$ ipython --no-banner

In [1]: import numpy as np

In [2]: from numpy import linalg as LA

In [3]: np.set_printoptions(suppress=True, linewidth=160)

In [4]: def rnd(a):
   ...:     return np.round(a, 3) + 0
   ...: 

In [5]: X = np.load("case1.npy")

In [6]: print(X)
[[ -1.1  -2.   -1. ]
 [  0.7   1.    0.3]
 [  0.4   0.   -0.9]
 [ -1.4  -1.9  -0.2]
 [ -0.2   0.4  -0.9]
 [ -0.1  -0.1   0.9]
 [ -0.3   1.7  -1.1]
 [  0.7  -0.6  -2.1]
 [ -1.7   0.9  -0.2]
 [  0.6   1.   -1.9]
 [ -1.4   2.8  -0.5]
 [  0.6   0.1  -0.9]
 [  1.1  -0.8   0.7]
 [  0.4  -0.1   0.6]
 [ -0.5  -0.8  -0.8]
 [  0.8   0.2   0.3]
 [  0.1   0.2   0.8]
 [ -9.    2.  -11. ]
 [  0.6   1.2  -0.2]
 [ -0.4  -1.1  -1.4]
 [ -1.2   0.2   1.3]
 [  0.6   0.4   0.5]
 [  0.2  -0.1   1.9]
 [  0.7   1.2   1. ]
 [  0.4  -1.7  -0.6]
 [  1.3  -1.3  -0.1]]

In [7]: Ac = X - X.mean(axis=0)

In [8]: U, sigma, Vt = LA.svd(Ac, full_matrices=False)

In [9]: print(np.abs(U[:, 0]).argmax())
17

In [10]: print(rnd(sigma))
[14.739  5.708  4.251]

In [11]: Q, R = LA.qr(X)

In [12]: print(rnd(np.trace(Q @ Q.T)))
3.0

In [13]: print(rnd(R))
[[ 9.899 -1.915 10.118]
 [ 0.    -5.681  0.072]
 [ 0.     0.     6.607]]

In [14]: print(rnd(Q @ R))
[[ -1.1  -2.   -1. ]
 [  0.7   1.    0.3]
 [  0.4   0.   -0.9]
 [ -1.4  -1.9  -0.2]
 [ -0.2   0.4  -0.9]
 [ -0.1  -0.1   0.9]
 [ -0.3   1.7  -1.1]
 [  0.7  -0.6  -2.1]
 [ -1.7   0.9  -0.2]
 [  0.6   1.   -1.9]
 [ -1.4   2.8  -0.5]
 [  0.6   0.1  -0.9]
 [  1.1  -0.8   0.7]
 [  0.4  -0.1   0.6]
 [ -0.5  -0.8  -0.8]
 [  0.8   0.2   0.3]
 [  0.1   0.2   0.8]
 [ -9.    2.  -11. ]
 [  0.6   1.2  -0.2]
 [ -0.4  -1.1  -1.4]
 [ -1.2   0.2   1.3]
 [  0.6   0.4   0.5]
 [  0.2  -0.1   1.9]
 [  0.7   1.2   1. ]
 [  0.4  -1.7  -0.6]
 [  1.3  -1.3  -0.1]]

In [15]: Y = np.c_[X[:, :1] @ np.array([[-2]]), np.array([1, 1, 0, 0, 0, 3, 1, 1, 2, 2, 1, 2, 0, 2, 0, 2, 0, 0, 2, 0, 2, 3, 1, 3, 2, 3])]

In [16]: print(Y)
[[ 2.2  1. ]
 [-1.4  1. ]
 [-0.8  0. ]
 [ 2.8  0. ]
 [ 0.4  0. ]
 [ 0.2  3. ]
 [ 0.6  1. ]
 [-1.4  1. ]
 [ 3.4  2. ]
 [-1.2  2. ]
 [ 2.8  1. ]
 [-1.2  2. ]
 [-2.2  0. ]
 [-0.8  2. ]
 [ 1.   0. ]
 [-1.6  2. ]
 [-0.2  0. ]
 [18.   0. ]
 [-1.2  2. ]
 [ 0.8  0. ]
 [ 2.4  2. ]
 [-1.2  3. ]
 [-0.4  1. ]
 [-1.4  3. ]
 [-0.8  2. ]
 [-2.6  3. ]]

In [17]: print(rnd(LA.lstsq(X, Y[:, 0])[0]))
[-2.  0.  0.]

In [18]: print(rnd(LA.norm(Y - X @ LA.lstsq(X, Y)[0], axis=0)))
[0.   8.39]

In [19]: print(LA.matrix_rank(np.c_[X, Y]))
4

In [20]: print(rnd(LA.norm(LA.qr(X)[0].T @ Y, axis=0) ** 2 / ((Y ** 2).sum(axis=0) + 1e-12)))
[1.    0.049]

In [21]: print(LA.matrix_rank(Y))
2

In [22]: Ac = X - X.mean(axis=0)

In [23]: evecs = LA.svd(Ac)[2][:1]

In [24]: Y = Ac - Ac @ evecs.T @ evecs

In [25]: print(LA.norm(Y, axis=1).round(6).argmax())
10

In [26]: print(rnd(np.diag(evecs.T @ evecs)))
[0.388 0.019 0.592]

In [27]: Y = np.array([[-9, 5], [-7, 2], [7, 6], [2, 6], [-8, -2], [6, 3], [-5, -7], [8, 1]])

In [28]: Z = np.array([[9, 0, 3, 2, 9], [8, 3, 1, 7, 0]])

In [29]: rng = np.random.default_rng(52704)

In [30]: K = Y @ Z + 0.05 * rng.normal(size=(8, 5))

In [31]: print(rnd(K))
[[ -40.998   15.053  -21.994   17.026  -81.077]
 [ -46.933    6.035  -19.013   -0.046  -62.996]
 [ 111.062   17.929   27.058   56.086   63.057]
 [  65.971   18.029   12.027   45.921   17.997]
 [ -87.974   -5.985  -26.02   -30.056  -72.036]
 [  77.956    8.924   20.989   33.008   54.014]
 [-101.001  -20.987  -22.008  -59.041  -44.988]
 [  79.956    2.911   25.01    22.966   72.076]]

In [32]: r0, g = K[5], K[7]

In [33]: print(rnd(r0 @ g))
11435.166

In [34]: p = (r0 @ g) / (r0 @ r0) * r0

In [35]: print(rnd(p))
[84.063  9.623 22.634 35.594 58.245]

In [36]: Y = K + rng.integers(-2, 3, (8, 2)) @ rng.integers(-2, 3, (2, 5))

In [37]: print(rnd(Y))
[[-36.998  17.053 -21.994  13.026 -83.077]
 [-42.933   8.035 -19.013  -4.046 -64.996]
 [111.062  18.929  23.058  54.086  62.057]
 [ 65.971  18.029  12.027  45.921  17.997]
 [-89.974  -6.985 -26.02  -28.056 -71.036]
 [ 77.956   7.924  24.989  35.008  55.014]
 [-99.001 -18.987 -26.008 -63.041 -46.988]
 [ 79.956   1.911  29.01   24.966  73.076]]

In [38]: print(rnd(np.abs(Y - K).sum(axis=1)))
[12. 12.  8.  0.  6.  8. 14.  8.]

In [39]: print(LA.matrix_rank(Y - K, tol=1e-8))
2

In [40]: G = Y.T @ Y

In [41]: print(LA.matrix_rank(G))
5

In [42]: print(rnd(LA.eigvalsh(G)[::-1]))
[90171.71   8572.265   100.365    28.923     0.006]

In [43]: print(np.allclose(G, G.T))
True

In [44]: print(rnd(LA.svd(Y, compute_uv=False) ** 2))
[90171.71   8572.265   100.365    28.923     0.006]

In [45]: t3 = np.stack([K, 2 * K, K[::-1]])

In [46]: print(rnd(LA.norm(t3, axis=(1, 2))))
[313.245 626.491 313.245]

In [47]: print((t3 @ K.T).shape)
(3, 8, 8)

In [48]: print(t3.shape)
(3, 8, 5)

In [49]: x0 = np.array([0, 2, 3, 0, 2])

In [50]: h = np.maximum(K @ x0, 0)

In [51]: print(rnd(K.T @ h))
[66849.763  8649.079 17470.641 30003.372 43695.804]

In [52]: print(rnd(np.maximum(K @ (3 * x0), 0)))
[  0.      0.    729.44  324.399   0.    566.53    0.    675.013]

In [53]: print(np.tanh(K @ x0))
[-1. -1.  1.  1. -1.  1. -1.  1.]

In [54]: m1 = np.load("run16.npy")

In [55]: print(m1)
[[0 1 0 0]
 [1 0 0 0]
 [0 0 0 1]
 [0 0 1 0]]

In [56]: w1 = np.array([[-1, -1, 2, 3, -3, -1],
    ...:     [0, 0, 3, 1, -1, 2],
    ...:     [1, 1, 3, -3, -3, 2],
    ...:     [1, 0, 0, -1, 3, 1]])

In [57]: coef = np.array([0, 9, -4, 0, -6, -9])

In [58]: act = np.maximum(m1 @ w1 + coef, 0)

In [59]: print(LA.matrix_rank(act))
3

In [60]: print(act)
[[ 0  9  0  1  0  0]
 [ 0  8  0  3  0  0]
 [ 1  9  0  0  0  0]
 [ 1 10  0  0  0  0]]

In [61]: Z = np.array([[2, 1], [0, -2], [-2, 2], [2, 2], [0, -1], [0, -2]])

In [62]: print((act @ Z).round(6).argmax(axis=1))
[0 0 0 0]

In [63]: print(act @ Z)
[[  2 -16]
 [  6 -10]
 [  2 -17]
 [  2 -19]]

In [64]: U, sigma, Vt = LA.svd(m1, full_matrices=False)

In [65]: print(np.cumsum(sigma ** 2) / np.sum(sigma ** 2))
[0.25 0.5  0.75 1.  ]

In [66]: print(U.T @ m1 @ Vt.T)
[[1. 0. 0. 0.]
 [0. 1. 0. 0.]
 [0. 0. 1. 0.]
 [0. 0. 0. 1.]]

In [67]: print((sigma > 1e-8).sum())
4

In [68]: print(np.sqrt((sigma ** 2).sum()), rnd(LA.norm(m1)))
2.0 2.0

In [69]: w, evecs = LA.eigh(m1)

In [70]: x0 = np.array([1, 3, 1, 3])

In [71]: print(x0 @ m1 @ x0 / (x0 @ x0), w[0], w[-1])
0.6 -1.0 1.0

In [72]: print(rnd(LA.eigvalsh(m1[1:, 1:])))
[-1.  0.  1.]

In [73]: print(rnd(evecs * np.abs(w) @ evecs.T))
[[1. 0. 0. 0.]
 [0. 1. 0. 0.]
 [0. 0. 1. 0.]
 [0. 0. 0. 1.]]

In [74]: print(x0 @ m1 @ x0)
12

In [75]: w, evecs = LA.eigh(m1)

In [76]: print(w)
[-1. -1.  1.  1.]

In [77]: print(rnd(evecs.T @ evecs))
[[1. 0. 0. 0.]
 [0. 1. 0. 0.]
 [0. 0. 1. 0.]
 [0. 0. 0. 1.]]

In [78]: lab = rng.integers(0, 2, 4)

In [79]: F = np.array([[2, -1, 1, -1], [-2, 0, 3, 0], [2, 3, 1, 0], [2, -1, 2, 2]]) * (lab[:, None] == lab)

In [80]: print(F)
[[ 2  0  1 -1]
 [ 0  0  0  0]
 [ 2  0  1  0]
 [ 2  0  2  2]]

In [81]: print(np.einsum("ii->", F))
5

In [82]: print(rnd(LA.det(2 * F)), rnd(LA.det(F)))
0.0 0.0

In [83]: print(rnd(np.poly(F)))
[ 1. -5.  8.  2.  0.]

In [84]: print(rnd(LA.eigvals(F)))
[ 2.609+1.527j  2.609-1.527j -0.219+0.j     0.   +0.j   ]

In [85]: print(rnd(LA.det(F.T)))
0.0

In [86]: feats = np.array([[-1.2, 3.0, -0.3, 0.5, -0.2],
    ...:     [-0.6, -2.0, -2.2, 2.3, 2.1],
    ...:     [0.1, -17.0, 3.2, 0.5, -0.8],
    ...:     [1.4, -17.0, -0.6, 0.7, 1.7],
    ...:     [0.6, 12.0, -0.8, 0.1, -0.7],
    ...:     [-0.2, -2.0, -0.8, 0.1, -0.4],
    ...:     [-0.2, 5.0, 0.6, -0.9, -0.4]])

In [87]: print(feats)
[[ -1.2   3.   -0.3   0.5  -0.2]
 [ -0.6  -2.   -2.2   2.3   2.1]
 [  0.1 -17.    3.2   0.5  -0.8]
 [  1.4 -17.   -0.6   0.7   1.7]
 [  0.6  12.   -0.8   0.1  -0.7]
 [ -0.2  -2.   -0.8   0.1  -0.4]
 [ -0.2   5.    0.6  -0.9  -0.4]]

In [88]: # column 1 dominates

In [89]: x0 = np.array([-5, 3, -2, 1, -2])

In [90]: h = np.maximum(feats @ x0, 0)

In [91]: print(rnd(np.tanh(feats @ x0)))
[ 1.    -0.462 -1.    -1.     1.    -0.987  1.   ]

In [92]: print(h)
[16.5  0.   0.   0.  36.1  0.  14.7]

In [93]: lab = rng.permutation(5)

In [94]: Y = feats[:, lab] * rng.choice([-1, 1], 5)

In [95]: print(Y)
[[ -3.   -1.2   0.2   0.3   0.5]
 [  2.   -0.6  -2.1   2.2   2.3]
 [ 17.    0.1   0.8  -3.2   0.5]
 [ 17.    1.4  -1.7   0.6   0.7]
 [-12.    0.6   0.7   0.8   0.1]
 [  2.   -0.2   0.4   0.8   0.1]
 [ -5.   -0.2   0.4  -0.6  -0.9]]

In [96]: U, _, Vt = LA.svd(feats.T @ Y)

In [97]: print(rnd(U @ Vt))
[[ 0.  1.  0.  0.  0.]
 [-1.  0.  0.  0.  0.]
 [ 0.  0.  0. -1.  0.]
 [ 0.  0.  0.  0.  1.]
 [ 0.  0. -1.  0.  0.]]

In [98]: print(lab)
[1 0 4 2 3]

In [99]: Y = feats / LA.norm(feats, axis=1, keepdims=True)

In [100]: G = Y @ Y.T

In [101]: print((np.abs(G) > 0.9).astype(int))
[[1 0 1 1 1 0 0]
 [0 1 0 0 0 0 0]
 [1 0 1 1 1 0 1]
 [1 0 1 1 1 0 1]
 [1 0 1 1 1 0 1]
 [0 0 0 0 0 1 1]
 [0 0 1 1 1 1 1]]

In [102]: print(rnd(np.degrees(np.arccos(np.clip(G[2, 5], -1, 1)))))
33.569

In [103]: x0 = np.array([6, 9, 2, 7, 3])

In [104]: print(np.sign((feats @ x0).round(6)))
[ 1. -1. -1. -1.  1. -1.  1.]

In [105]: print(rnd((feats * x0).sum(axis=1)))
[  22.1   -3.6 -144.9 -135.8  108.6  -21.3   37.5]

In [106]: print(rnd(np.einsum("ij,j->i", feats, x0)))
[  22.1   -3.6 -144.9 -135.8  108.6  -21.3   37.5]
